$ python -q
>>> import numpy as np
>>> from numpy import linalg as LA
>>> np.set_printoptions(precision=3, suppress=True, linewidth=160, legacy="1.25")
>>> rnd = lambda a: np.round(a, 3) + 0
>>> W0 = np.load("run18.npy")
>>> W0
array([[ 2,  1,  1],
       [-2, -2,  2],
       [-1,  1, -2]])
>>> rng = np.random.default_rng(92)
>>> other = W0 + rng.integers(-2, 3, (3, 2)) @ rng.integers(-2, 3, (2, 3))
>>> other
array([[ 0,  2,  3],
       [ 2, -6,  0],
       [ 1,  0, -4]])
>>> np.abs(other - W0).sum(axis=1)
array([ 5, 10,  5])
>>> rnd(LA.svd(other - W0, compute_uv=False))
array([7.166, 1.627, 0.   ])
>>> f, r1 = W0[0], W0[2]
>>> print(f @ f)
6
>>> pr = (f @ r1) / (f @ f) * f
>>> np.outer(f, r1)
array([[-2,  2, -4],
       [-1,  1, -2],
       [-1,  1, -2]])
>>> other = W0 / np.sqrt((W0 ** 2).mean(axis=1, keepdims=True))
>>> print(LA.matrix_rank(other) == LA.matrix_rank(W0))
True
>>> rnd(W0 - W0.mean(axis=1, keepdims=True))
array([[ 0.667, -0.333, -0.333],
       [-1.333, -1.333,  2.667],
       [-0.333,  1.667, -1.333]])
>>> arr = np.loadtxt("w.csv", delimiter=",")
>>> arr
array([[ 10.903,   0.928,  -9.351],
       [  9.824,  -1.058,  -9.743],
       [  8.991,   0.159, -10.131],
       [  9.124,   1.958, -12.094],
       [ 10.921,  -0.523,  -8.802],
       [  9.036,   0.647, -11.349],
       [  8.284,  -0.389,  -9.736],
       [ 11.708,   0.857, -11.54 ],
       [ 13.681,   0.459, -10.945],
       [  9.343,  -0.476,  -9.643]])
>>> blk = np.stack([arr, -1 * arr, arr[::-1]])
>>> print(LA.matrix_rank(blk))
[3 3 3]
>>> (blk @ arr.T).shape
(3, 10, 10)
>>> LA.matrix_rank(blk.reshape(3, -1))
2
>>> print(rnd(np.einsum("bij,cij->bc", blk, blk)))
[[ 2146.693 -2146.693  2090.543]
 [-2146.693  2146.693 -2090.543]
 [ 2090.543 -2090.543  2146.693]]
>>> print(rnd(LA.norm(blk, axis=(1, 2))))
[46.332 46.332 46.332]
>>> blk.sum(axis=0)
array([[  9.343,  -0.476,  -9.643],
       [ 13.681,   0.459, -10.945],
       [ 11.708,   0.857, -11.54 ],
       [  8.284,  -0.389,  -9.736],
       [  9.036,   0.647, -11.349],
       [ 10.921,  -0.523,  -8.802],
       [  9.124,   1.958, -12.094],
       [  8.991,   0.159, -10.131],
       [  9.824,  -1.058,  -9.743],
       [ 10.903,   0.928,  -9.351]])
>>> x0 = np.array([-1, -3, -1])
>>> rhs = arr @ x0
>>> print(rnd(LA.solve(arr.T @ arr, arr.T @ rhs)))
[-1. -3. -1.]
>>> print(rnd(LA.pinv(arr) @ arr))
[[1. 0. 0.]
 [0. 1. 0.]
 [0. 0. 1.]]
>>> print(rnd(rhs))
[-4.336  3.093  0.663 -2.904 -0.55   0.372  2.619 -2.739 -4.113  1.728]
>>> rhs = rhs + 0.1 * rng.normal(size=10)
>>> rnd(rhs)
array([-4.41 ,  3.089,  0.638, -2.925, -0.589,  0.513,  2.683, -2.759, -4.254,  1.644])
>>> b, *_ = LA.lstsq(arr, rhs)
>>> rnd(LA.norm(rhs - arr @ b))
0.159
>>> print(b.round())
[-1. -3. -1.]
>>> rnd(b)
array([-1.033, -3.022, -1.031])
>>> F = np.loadtxt("dump.csv", delimiter=",")
>>> F
array([[0., 0., 0., 0.],
       [0., 0., 0., 1.],
       [0., 0., 0., 0.],
       [0., 1., 0., 0.]])
>>> # symmetric, so the eigenvalues are real
>>> F.T @ F
array([[0., 0., 0., 0.],
       [0., 1., 0., 0.],
       [0., 0., 0., 0.],
       [0., 0., 0., 1.]])
>>> print(rnd(LA.pinv(F)))
[[0. 0. 0. 0.]
 [0. 0. 0. 1.]
 [0. 0. 0. 0.]
 [0. 1. 0. 0.]]
>>> F[:, 3] @ F[:, 0]
0.0
>>> m1 = np.load("m.npy")
>>> m1
array([[-1.,  4., -1.],
       [ 1.,  2., -1.],
       [ 0.,  6., -2.]])
>>> other = m1[0, 0] * m1[1:] - np.outer(m1[1:, 0], m1[0])
>>> other
array([[ 0., -6.,  2.],
       [ 0., -6.,  2.]])
>>> LA.matrix_rank(other), LA.matrix_rank(m1)
(1, 2)
>>> m1[:, 0] / m1[0, 0]
array([ 1., -1., -0.])
>>> Uu, s, VT = LA.svd(m1)
>>> V = VT[:(s > 1e-8).sum()]
>>> x0 = m1[1] + 3 * m1[0] + rng.integers(2) * np.eye(3)[2]
>>> print(x0)
[-2. 14. -4.]
>>> rnd(np.diag(V.T @ V))
array([0.909, 0.909, 0.182])
>>> LA.matrix_rank(np.vstack([m1, x0]))
2
>>> feats = np.load("mat.npy")
>>> feats
array([[-2, -2,  0,  0,  0,  0],
       [ 3, -2,  0,  0,  0,  0],
       [-5,  0,  0,  0,  0,  0],
       [ 0,  0, -2, -2,  0,  0],
       [ 0,  0,  3, -2,  0,  0],
       [ 0,  0, -5,  0,  0,  0],
       [ 0,  0,  0,  0, -2, -2],
       [ 0,  0,  0,  0,  3, -2],
       [ 0,  0,  0,  0, -5,  0]])
>>> x0 = np.array([-1, -3, 2, -1, 2, -3])
>>> rhs = feats @ x0
>>> rnd(LA.lstsq(feats, rhs)[0])
array([-1., -3.,  2., -1.,  2., -3.])
>>> rhs = rhs + 0.02 * rng.normal(size=9)
>>> print(rnd(rhs))
[  7.992   2.999   5.007  -2.016   8.028 -10.011   2.011  11.998 -10.03 ]
>>> b, *_ = LA.lstsq(feats, rhs)
>>> rnd(b)
array([-1.001, -2.998,  2.004, -1.002,  2.003, -3.002])
>>> rnd(feats.T @ (rhs - feats @ b))
array([0., 0., 0., 0., 0., 0.])
>>> feats.sum(axis=1)
array([-4,  1, -5, -4,  1, -5, -4,  1, -5])
>>> np.abs(feats).max()
5
>>> LA.matrix_rank(feats)
6
>>> np.count_nonzero(feats)
15
>>> print(feats.shape)
(9, 6)
>>> feats.sum(axis=0)
array([-4, -4, -4, -4, -4, -4])
>>> np.unravel_index(np.abs(feats).argmax(), feats.shape)
(2, 0)
>>> feats[9]
Traceback (most recent call last):
  File "<python-input-73>", line 1, in <module>
    feats[9]
    ~~~~~^^^
IndexError: index 9 is out of bounds for axis 0 with size 9
>>> rnd(LA.norm(feats))
11.747
>>> LA.rank(feats)
Traceback (most recent call last):
  File "<python-input-75>", line 1, in <module>
    LA.rank(feats)
    ^^^^^^^
AttributeError: module 'numpy.linalg' has no attribute 'rank'
>>> feats - feats[0]
array([[ 0,  0,  0,  0,  0,  0],
       [ 5,  0,  0,  0,  0,  0],
       [-3,  2,  0,  0,  0,  0],
       [ 2,  2, -2, -2,  0,  0],
       [ 2,  2,  3, -2,  0,  0],
       [ 2,  2, -5,  0,  0,  0],
       [ 2,  2,  0,  0, -2, -2],
       [ 2,  2,  0,  0,  3, -2],
       [ 2,  2,  0,  0, -5,  0]])
>>> rnd(feats.mean(axis=0))
array([-0.444, -0.444, -0.444, -0.444, -0.444, -0.444])
>>> E = np.load("sample8.npy")
>>> E
array([[ 5,  8, 10, 11],
       [ 1,  4,  6,  7],
       [ 2,  5,  7,  8],
       [ 2,  5,  7,  8]])
>>> E @ E
array([[ 75, 177, 245, 279],
       [ 35,  89, 125, 143],
       [ 45, 111, 155, 177],
       [ 45, 111, 155, 177]])
>>> print(LA.matrix_power(E, 4))
[[ 35400  87192 121720 138984]
 [ 17800  43864  61240  69928]
 [ 22200  54696  76360  87192]
 [ 22200  54696  76360  87192]]
>>> rnd(LA.norm(E, 2) / LA.norm(E))
0.997
>>> LA.matrix_rank(E, rtol=0.1)
1
>>> theta = np.radians(135)
>>> r_ = np.eye(4)
>>> r_[3, 3] = r_[0, 0] = np.cos(theta)
>>> r_[3, 0], r_[0, 3] = -np.sin(theta), np.sin(theta)
>>> rnd(r_)
array([[-0.707,  0.   ,  0.   ,  0.707],
       [ 0.   ,  1.   ,  0.   ,  0.   ],
       [ 0.   ,  0.   ,  1.   ,  0.   ],
       [-0.707,  0.   ,  0.   , -0.707]])
>>> other = E @ r_.T
>>> print(rnd(LA.svd(E, compute_uv=False)), rnd(LA.svd(other, compute_uv=False)))
[26.299  2.091  0.     0.   ] [26.299  2.091  0.     0.   ]
>>> print(rnd(LA.det(r_)), rnd(np.trace(r_)))
1.0 0.586
>>> rnd(np.abs(other - E).max(axis=0))
array([ 3.243,  0.   ,  0.   , 22.314])
>>> hat = np.triu(np.array([[8, 9, 5, 4], [3, 6, 9, 0], [7, 3, 1, 9], [6, 8, 5, 3]]), 1) + np.eye(4)
>>> other = hat @ E @ LA.inv(hat)
>>> other
array([[    32.,   -199.,   1758., -15804.],
       [    19.,   -122.,   1072.,  -9645.],
       [    20.,   -130.,   1140., -10260.],
       [     2.,    -13.,    114.,  -1026.]])
>>> rnd(LA.det(other))
0.0
>>> hat @ E - E @ hat
array([[ 27.,  36.,  20.,  25.],
       [ 18.,  36.,  22.,  14.],
       [ 18.,  27.,   8.,   1.],
       [  0., -18., -55., -71.]])
>>> M = np.load("arr.npy")
>>> print(M)
[[5. 1. 1.]
 [1. 5. 1.]
 [1. 1. 5.]]
>>> ev, V = LA.eigh(M)
>>> rnd(ev.sum()), np.trace(M)
(15.0, 15.0)
>>> rnd(V.T @ M @ V)
array([[4., 0., 0.],
       [0., 4., 0.],
       [0., 0., 7.]])
>>> np.abs(V[:, -1]).round(6).argmax()
0
>>> rnd(LA.svd(M, compute_uv=False))
array([7., 4., 4.])
>>> print(rnd(ev))
[4. 4. 7.]
>>> np.unique(ev.round(6) + 0, return_counts=True)[1]
array([2, 1])
>>> rnd(LA.eigvalsh(M @ M))
array([16., 16., 49.])
>>> print(rnd(np.abs(V[:, -1])))
[0.577 0.577 0.577]
>>> ev, V = LA.eigh(M)
>>> x0 = np.array([1, 2, 1])
>>> rnd(x0 @ M @ x0 / (x0 @ x0)), rnd(ev[0]), rnd(ev[-1])
(6.667, 4.0, 7.0)
>>> rnd(V * np.sqrt(ev) @ V.T)
array([[2.215, 0.215, 0.215],
       [0.215, 2.215, 0.215],
       [0.215, 0.215, 2.215]])
>>> rnd(V * np.maximum(ev, 0) @ V.T)
array([[5., 1., 1.],
       [1., 5., 1.],
       [1., 1., 5.]])
>>> rnd(V * np.abs(ev) @ V.T)
array([[5., 1., 1.],
       [1., 5., 1.],
       [1., 1., 5.]])
>>> np.abs(M).sum(axis=1).max(), rnd(np.abs(ev).max())
(7.0, 7.0)
>>> rnd(LA.svd(M, compute_uv=False))
array([7., 4., 4.])
>>> LA.matrix_rank(M)
3
>>> M[3]
Traceback (most recent call last):
  File "<python-input-118>", line 1, in <module>
    M[3]
    ~^^^
IndexError: index 3 is out of bounds for axis 0 with size 3
>>> np.diff(M, axis=0)
array([[-4.,  4.,  0.],
       [ 0., -4.,  4.]])
>>> np.count_nonzero(M)
9
>>> rnd(LA.norm(M))
9.0
>>> np.abs(M).max()
5.0
>>> x0 = np.ones(3)
>>> for _ in range(4):
...     x0 = M @ x0
...     x0 /= LA.norm(x0)
...     print(round(x0 @ M @ x0, 3))
... 
7.0
7.0
7.0
7.0
>>> rnd(LA.eigvalsh(M)[-1])
7.0
>>> J = np.load("a.npy")
>>> print(J)
[[ 1.139 -0.556 -2.782  0.089]
 [-1.376 -1.93  -2.007  3.217]
 [ 1.868 -0.664  1.101  2.959]]
>>> LA.matrix_rank(J)
3
>>> LA.rank(J)
Traceback (most recent call last):
  File "<python-input-129>", line 1, in <module>
    LA.rank(J)
    ^^^^^^^
AttributeError: module 'numpy.linalg' has no attribute 'rank'
>>> J[3]
Traceback (most recent call last):
  File "<python-input-130>", line 1, in <module>
    J[3]
    ~^^^
IndexError: index 3 is out of bounds for axis 0 with size 3
>>> np.unravel_index(np.abs(J).argmax(), J.shape)
(1, 3)
>>> print(rnd(J.mean(axis=0)))
[ 0.544 -1.05  -1.229  2.088]
>>> rnd(np.diff(J, axis=0))
array([[-2.515, -1.374,  0.775,  3.128],
       [ 3.244,  1.266,  3.108, -0.258]])
>>> rnd(J - J[0])
array([[ 0.   ,  0.   ,  0.   ,  0.   ],
       [-2.515, -1.374,  0.775,  3.128],
       [ 0.729, -0.108,  3.883,  2.87 ]])
>>> rnd(J.sum(axis=1))
array([-2.11 , -2.096,  5.264])
>>> f, r1 = J[2], J[0]
>>> rnd(f @ r1)
-0.303
>>> pr = (f @ r1) / (f @ f) * f
>>> rnd(LA.norm(f + r1) ** 2 + LA.norm(f - r1) ** 2)
46.504
>>> print(rnd((r1 - pr) @ f))
0.0
>>> rnd(pr)
array([-0.041,  0.014, -0.024, -0.064])
>>> other = J / LA.norm(J, axis=1)
Traceback (most recent call last):
  File "<python-input-142>", line 1, in <module>
    other = J / LA.norm(J, axis=1)
            ~~^~~~~~~~~~~~~~~~~~~~
ValueError: operands could not be broadcast together with shapes (3,4) (3,) 
>>> other = J / LA.norm(J, axis=1, keepdims=True)
>>> G = other @ other.T
>>> print(rnd(G[1]))
[0.393 1.    0.361]
>>> print((G - 2 * np.eye(3)).round(6).argmax(axis=1))
[1 0 1]
>>> print(rnd(np.degrees(np.arccos(np.clip(G[1, 2], -1, 1)))))
68.829
>>> print((np.abs(G) > 0.9).astype(int))
[[1 0 0]
 [0 1 0]
 [0 0 1]]
>>> print(rnd(LA.norm(other, axis=1)))
[1. 1. 1.]
